$ ipython --no-banner

In [1]: import numpy as np

In [2]: import numpy.linalg as la

In [3]: np.set_printoptions(suppress=True, linewidth=160)

In [4]: rnd = lambda a: np.round(a, 2) + 0

In [5]: M = np.load("arr.npy")

In [6]: print(M)
[[0.5 0.  0.5 0. ]
 [0.  0.5 0.  0.5]
 [0.  0.5 0.5 0. ]
 [0.  0.  0.  1. ]]

In [7]: evals, vecs = la.eig(M)

In [8]: rnd(np.sort(la.eigvals(M @ M)))
Out[8]: array([0.25, 0.25, 0.25, 1.  ])

In [9]: evals
Out[9]: array([0.5, 0.5, 0.5, 1. ])

In [10]: print(rnd(np.sort(la.eigvals(M.T))))
[0.5 0.5 0.5 1. ]

In [11]: u = np.array([-1, 0, 1, 0])

In [12]: other = M + np.outer(u, np.eye(4)[0])

In [13]: other
Out[13]: 
array([[-0.5,  0. ,  0.5,  0. ],
       [ 0. ,  0.5,  0. ,  0.5],
       [ 1. ,  0.5,  0.5,  0. ],
       [ 0. ,  0. ,  0. ,  1. ]])

In [14]: la.matrix_rank(la.inv(other) - la.inv(M), tol=1e-8)
Out[14]: np.int64(1)

In [15]: other = la.inv(M)

In [16]: other
Out[16]: 
array([[ 2.,  2., -2., -1.],
       [ 0.,  2.,  0., -1.],
       [ 0., -2.,  2.,  1.],
       [ 0.,  0.,  0.,  1.]])

In [17]: M @ other
Out[17]: 
array([[1., 0., 0., 0.],
       [0., 1., 0., 0.],
       [0., 0., 1., 0.],
       [0., 0., 0., 1.]])

In [18]: rnd(la.det(M) * other)
Out[18]: 
array([[ 0.25,  0.25, -0.25, -0.13],
       [ 0.  ,  0.25,  0.  , -0.13],
       [ 0.  , -0.25,  0.25,  0.13],
       [ 0.  ,  0.  ,  0.  ,  0.13]])

In [19]: rnd(la.slogdet(M)[0])
Out[19]: np.float64(1.0)

In [20]: print((np.abs(other) > 1e-9).astype(int))
[[1 1 1 1]
 [0 1 0 1]
 [0 1 1 1]
 [0 0 0 1]]

In [21]: rnd(la.inv(other))
Out[21]: 
array([[0.5, 0. , 0.5, 0. ],
       [0. , 0.5, 0. , 0.5],
       [0. , 0.5, 0.5, 0. ],
       [0. , 0. , 0. , 1. ]])

In [22]: rnd(la.det(M) * la.det(other))
Out[22]: np.float64(1.0)

In [23]: np.count_nonzero(other)
Out[23]: np.int64(10)

In [24]: other.mean(axis=0)
Out[24]: array([0.5, 0.5, 0. , 0. ])

In [25]: np.diff(other, axis=0)
Out[25]: 
array([[-2.,  0.,  2.,  0.],
       [ 0., -4.,  2.,  2.],
       [ 0.,  2., -2.,  0.]])

In [26]: other = np.array([[9, 6], [7, 3]])

In [27]: basis = np.kron(other, M)

In [28]: print(la.matrix_rank(basis))
8

In [29]: print(basis)
[[4.5 0.  4.5 0.  3.  0.  3.  0. ]
 [0.  4.5 0.  4.5 0.  3.  0.  3. ]
 [0.  4.5 4.5 0.  0.  3.  3.  0. ]
 [0.  0.  0.  9.  0.  0.  0.  6. ]
 [3.5 0.  3.5 0.  1.5 0.  1.5 0. ]
 [0.  3.5 0.  3.5 0.  1.5 0.  1.5]
 [0.  3.5 3.5 0.  0.  1.5 1.5 0. ]
 [0.  0.  0.  7.  0.  0.  0.  3. ]]

In [30]: rnd(la.norm(basis, 2)), rnd(la.norm(other, 2) * la.norm(M, 2))
Out[30]: (np.float64(15.22), np.float64(15.22))

In [31]: F = np.load("out7.npy")

In [32]: F
Out[32]: 
array([[-1.24, -1.39,  0.91],
       [ 2.  , -1.79,  1.07],
       [ 1.24,  0.62, -1.28],
       [ 0.63,  0.25,  0.65],
       [ 0.26,  1.4 ,  1.74]])

In [33]: left, s, Vh = la.svd(F, full_matrices=False)

In [34]: print(np.allclose(left * s @ Vh, F))
True

In [35]: print(rnd(Vh @ Vh.T))
[[1. 0. 0.]
 [0. 1. 0.]
 [0. 0. 1.]]

In [36]: rnd(np.cumsum(s ** 2) / np.sum(s ** 2))
Out[36]: array([0.4 , 0.73, 1.  ])

In [37]: u, v = F[1], F[4]

In [38]: rnd(u @ v)
Out[38]: np.float64(-0.12)

In [39]: pr = (u @ v) / (u @ u) * u

In [40]: print(rnd(v - pr))
[0.29 1.37 1.76]

In [41]: print((v - pr) @ u)
0.0

In [42]: print(rnd(np.outer(u, v)))
[[ 0.52  2.8   3.48]
 [-0.47 -2.51 -3.11]
 [ 0.28  1.5   1.86]]

In [43]: def softmax(z):
    ...:     e = np.exp(z - z.max(axis=-1, keepdims=True))
    ...:     return e / e.sum(axis=-1, keepdims=True)
    ...: 

In [44]: softmax(F).sum(axis=1)
Out[44]: array([1., 1., 1., 1., 1.])

In [45]: rnd(softmax(F[1]))
Out[45]: array([0.71, 0.02, 0.28])

In [46]: att = F @ F.T / np.sqrt(3)

In [47]: rnd(softmax(att + np.triu(np.full(att.shape, -np.inf), 1)))
Out[47]: 
array([[1.  , 0.  , 0.  , 0.  , 0.  ],
       [0.01, 0.99, 0.  , 0.  , 0.  ],
       [0.01, 0.11, 0.87, 0.  , 0.  ],
       [0.13, 0.41, 0.18, 0.28, 0.  ],
       [0.03, 0.04, 0.02, 0.11, 0.8 ]])

In [48]: m1 = np.loadtxt("w.csv", delimiter=",")

In [49]: rnd(m1)
Out[49]: 
array([[ 1.1 , -0.8 ,  1.8 ,  1.58,  0.85],
       [ 0.8 , -0.94,  1.13,  0.97,  0.26],
       [-1.  ,  1.38, -1.31, -1.11, -0.12],
       [ 0.  ,  0.12,  0.06,  0.06,  0.12],
       [-1.1 ,  1.26, -1.57, -1.35, -0.39]])

In [50]: rnd(m1 @ la.pinv(m1) @ m1)
Out[50]: 
array([[ 1.1 , -0.8 ,  1.8 ,  1.58,  0.85],
       [ 0.8 , -0.94,  1.13,  0.97,  0.26],
       [-1.  ,  1.38, -1.31, -1.11, -0.12],
       [ 0.  ,  0.12,  0.06,  0.06,  0.12],
       [-1.1 ,  1.26, -1.57, -1.35, -0.39]])

In [51]: print(np.unique(m1.round(6), axis=0).shape)
(5, 5)

In [52]: print(la.lstsq(m1[:-1].T, m1[-1])[2])
2

In [53]: other = np.array([[2, 3, 3, 0], [0, 0, 2, 3], [3, 3, 3, 3], [0, 2, 0, 1]])

In [54]: mat = np.triu(other, 1)

In [55]: mat
Out[55]: 
array([[0, 3, 3, 0],
       [0, 0, 2, 3],
       [0, 0, 0, 3],
       [0, 0, 0, 0]])

In [56]: left, s, Vh = la.svd(mat)

In [57]: vecs = Vh[:(s > 1e-8).sum()]

In [58]: rng = np.random.default_rng(52077)

In [59]: x = mat[2] + 4 * mat[0] + rng.integers(2) * np.eye(4)[1]

In [60]: x
Out[60]: array([ 0., 13., 12.,  3.])

In [61]: print(rnd(np.diag(vecs.T @ vecs)))
[0. 1. 1. 1.]

In [62]: rnd(la.norm(x - vecs.T @ vecs @ x))
Out[62]: np.float64(0.0)

In [63]: np.allclose(vecs.T @ vecs @ x, x)
Out[63]: True

In [64]: print(np.argsort(-la.norm(mat, axis=0).round(6), kind="stable")[:3])
[3 2 1]

In [65]: rnd(la.norm(mat, 2) / la.norm(mat))
Out[65]: np.float64(0.78)

In [66]: print(la.matrix_rank(mat, rtol=0.1))
3

In [67]: rk = la.matrix_rank(mat)

In [68]: print(rk)
3

In [69]: ns = la.svd(mat)[2][rk:].T

In [70]: ns @ ns.T
Out[70]: 
array([[1., 0., 0., 0.],
       [0., 0., 0., 0.],
       [0., 0., 0., 0.],
       [0., 0., 0., 0.]])

In [71]: print(la.matrix_rank(mat.T @ mat), la.matrix_rank(mat @ mat.T))
3 3

In [72]: [int(la.matrix_rank(mat[:, :j + 1])) for j in range(4)]
Out[72]: [0, 1, 2, 3]

In [73]: left, s, Vh = la.svd(mat, full_matrices=False)

In [74]: print(rnd(left.T @ mat @ Vh.T))
[[4.92 0.   0.   0.  ]
 [0.   3.86 0.   0.  ]
 [0.   0.   0.95 0.  ]
 [0.   0.   0.   0.  ]]

In [75]: rnd(s)
Out[75]: array([4.92, 3.86, 0.95, 0.  ])

In [76]: rnd(s / s[0])
Out[76]: array([1.  , 0.79, 0.19, 0.  ])

In [77]: (s > 1e-8).sum()
Out[77]: np.int64(3)

In [78]: np.abs(left[:, 0]).round(6).argmax()
Out[78]: np.int64(1)

In [79]: rnd(left.T @ left)
Out[79]: 
array([[1., 0., 0., 0.],
       [0., 1., 0., 0.],
       [0., 0., 1., 0.],
       [0., 0., 0., 1.]])

In [80]: left, s, Vh = la.svd(mat)

In [81]: print(np.argmax(s[:-1] / (s[1:] + 1e-6)) + 1)
3

In [82]: print(rnd(s))
[4.92 3.86 0.95 0.  ]

In [83]: other = left[:, :3] @ np.diag(s[:3]) @ Vh[:3]

In [84]: rnd(la.norm(mat - other) / la.norm(mat))
Out[84]: np.float64(0.0)

In [85]: rnd(la.norm(mat - other, 2)), s[3]
Out[85]: (np.float64(0.0), np.float64(0.0))

In [86]: print(rnd(other))
[[0. 3. 3. 0.]
 [0. 0. 2. 3.]
 [0. 0. 0. 3.]
 [0. 0. 0. 0.]]

In [87]: la.matrix_rank(mat, rtol=0.05)
Out[87]: np.int64(3)

In [88]: A = np.loadtxt("run12.csv", delimiter=",")

In [89]: A
Out[89]: 
array([[ 4.,  4.,  4.,  4.,  4.],
       [ 4.,  8.,  8.,  8.,  8.],
       [ 4.,  8., 12., 12., 12.],
       [ 4.,  8., 12., 16., 16.],
       [ 4.,  8., 12., 16., 20.]])

In [90]: evals, vecs = la.eigh(A)

In [91]: rnd(evals.sum()), np.trace(A)
Out[91]: (np.float64(60.0), np.float64(60.0))

In [92]: rnd(la.svd(A, compute_uv=False))
Out[92]: array([49.37,  5.79,  2.33,  1.41,  1.09])

In [93]: rnd(la.eigvalsh(A @ A))
Out[93]: array([   1.18,    2.  ,    5.44,   33.58, 2437.81])

In [94]: rnd(la.eigvalsh(A + -2 * np.eye(5)))
Out[94]: array([-0.91, -0.59,  0.33,  3.79, 47.37])

In [95]: (evals > 1e-8).sum(), (evals < -1e-8).sum()
Out[95]: (np.int64(5), np.int64(0))

In [96]: rnd(evals)
Out[96]: array([ 1.09,  1.41,  2.33,  5.79, 49.37])

In [97]: rnd(vecs.T @ A @ vecs)
Out[97]: 
array([[ 1.09,  0.  ,  0.  ,  0.  ,  0.  ],
       [ 0.  ,  1.41,  0.  ,  0.  ,  0.  ],
       [ 0.  ,  0.  ,  2.33,  0.  ,  0.  ],
       [ 0.  ,  0.  ,  0.  ,  5.79,  0.  ],
       [ 0.  ,  0.  ,  0.  ,  0.  , 49.37]])

In [98]: rnd(np.abs(vecs[:, -1]))
Out[98]: array([0.17, 0.33, 0.46, 0.55, 0.6 ])

In [99]: rnd(vecs @ np.diag(evals) @ vecs.T)
Out[99]: 
array([[ 4.,  4.,  4.,  4.,  4.],
       [ 4.,  8.,  8.,  8.,  8.],
       [ 4.,  8., 12., 12., 12.],
       [ 4.,  8., 12., 16., 16.],
       [ 4.,  8., 12., 16., 20.]])

In [100]: np.unique(evals.round(6) + 0, return_counts=True)[1]
Out[100]: array([1, 1, 1, 1, 1])

In [101]: J = np.load("test6.npy")

In [102]: J
Out[102]: 
array([[ 5.,  6.,  0.],
       [ 6.,  4.,  0.],
       [ 0.,  0., -2.]])

In [103]: (J != 0).astype(int)
Out[103]: 
array([[1, 1, 0],
       [1, 1, 0],
       [0, 0, 1]])

In [104]: print((la.matrix_power((J != 0) + (J.T != 0) + np.eye(3), 3) > 0).astype(int))
[[1 1 0]
 [1 1 0]
 [0 0 1]]

In [105]: rnd(la.det(J))
Out[105]: np.float64(32.0)

In [106]: evals, vecs = la.eig(J)

In [107]: rnd(np.sort(la.eigvals(la.inv(J))))
Out[107]: array([-0.66, -0.5 ,  0.1 ])

In [108]: rnd(J @ vecs[:, 0] - evals[0] * vecs[:, 0])
Out[108]: array([0., 0., 0.])

In [109]: print(rnd(evals))
[10.52 -1.52 -2.  ]

In [110]: u, v = M[2], M[1]

In [111]: print(u @ v)
0.25

In [112]: pr = (u @ v) / (u @ u) * u

In [113]: rnd(la.norm(u + v) ** 2 + la.norm(u - v) ** 2)
Out[113]: np.float64(2.0)

In [114]: (v - pr) @ u
Out[114]: np.float64(0.0)

In [115]: X = np.load("mat.npy")

In [116]: X
Out[116]: 
array([[-2,  0,  3,  3, -2],
       [ 3, -3, -2,  2, -2],
       [ 4, -6, -1,  7, -6]])

In [117]: np.allclose(X[:-1].T @ la.lstsq(X[:-1].T, X[-1])[0], X[-1])
Out[117]: True

In [118]: np.abs(np.diag(la.qr(X)[1])) > 1e-9
Out[118]: array([ True,  True, False])

In [119]: la.lstsq(X[:-1].T, X[-1])[2]
Out[119]: np.int32(2)

In [120]: rk = la.matrix_rank(X)

In [121]: rk
Out[121]: np.int64(2)

In [122]: ns = la.svd(X)[2][rk:].T

In [123]: [int(la.matrix_rank(X[:i])) for i in range(1, len(X) + 1)]
Out[123]: [1, 2, 2]

In [124]: print([int(la.matrix_rank(X[:, :j + 1])) for j in range(5)])
[1, 2, 2, 2, 2]

In [125]: np.allclose(X @ ns, 0)
Out[125]: True

In [126]: print(la.matrix_rank(X.T @ X), la.matrix_rank(X @ X.T))
2 2

In [127]: other = X / np.sqrt((X ** 2).mean(axis=1, keepdims=True))

In [128]: la.matrix_rank(X - X.mean(axis=1, keepdims=True))
Out[128]: np.int64(2)

In [129]: rnd(la.norm(other, axis=1))
Out[129]: array([2.24, 2.24, 2.24])

In [130]: rnd(other[0])
Out[130]: array([-0.88,  0.  ,  1.32,  1.32, -0.88])

In [131]: X - X.mean(axis=1, keepdims=True)
Out[131]: 
array([[-2.4, -0.4,  2.6,  2.6, -2.4],
       [ 3.4, -2.6, -1.6,  2.4, -1.6],
       [ 4.4, -5.6, -0.6,  7.4, -5.6]])

In [132]: arr = np.loadtxt("case11.csv", delimiter=",")

In [133]: rnd(arr)
Out[133]: 
array([[ 0.54,  0.8 ,  0.27],
       [-0.2 ,  0.43, -0.88],
       [ 0.81, -0.42, -0.4 ]])

In [134]: rnd(la.norm(arr, axis=0))
Out[134]: array([1., 1., 1.])

In [135]: rnd(arr[:, 2] @ arr[:, 0])
Out[135]: np.float64(0.0)

In [136]: other = np.array([[4, 4, 2], [2, 2, 3], [1, 2, 3]])

In [137]: rnd(np.einsum("ij->j", arr))
Out[137]: array([ 1.15,  0.81, -1.01])

In [138]: np.vstack([arr, other.T]).shape
Out[138]: (6, 3)

In [139]: rnd(arr @ other)
Out[139]: 
array([[ 4.03,  4.3 ,  4.27],
       [-0.83, -1.71, -1.74],
       [ 2.02,  1.62, -0.83]])

In [140]: la.matrix_rank(arr @ other)
Out[140]: np.int64(3)

In [141]: rnd(np.einsum("ik,kj->ji", arr, other))
Out[141]: 
array([[ 4.03, -0.83,  2.02],
       [ 4.3 , -1.71,  1.62],
       [ 4.27, -1.74, -0.83]])
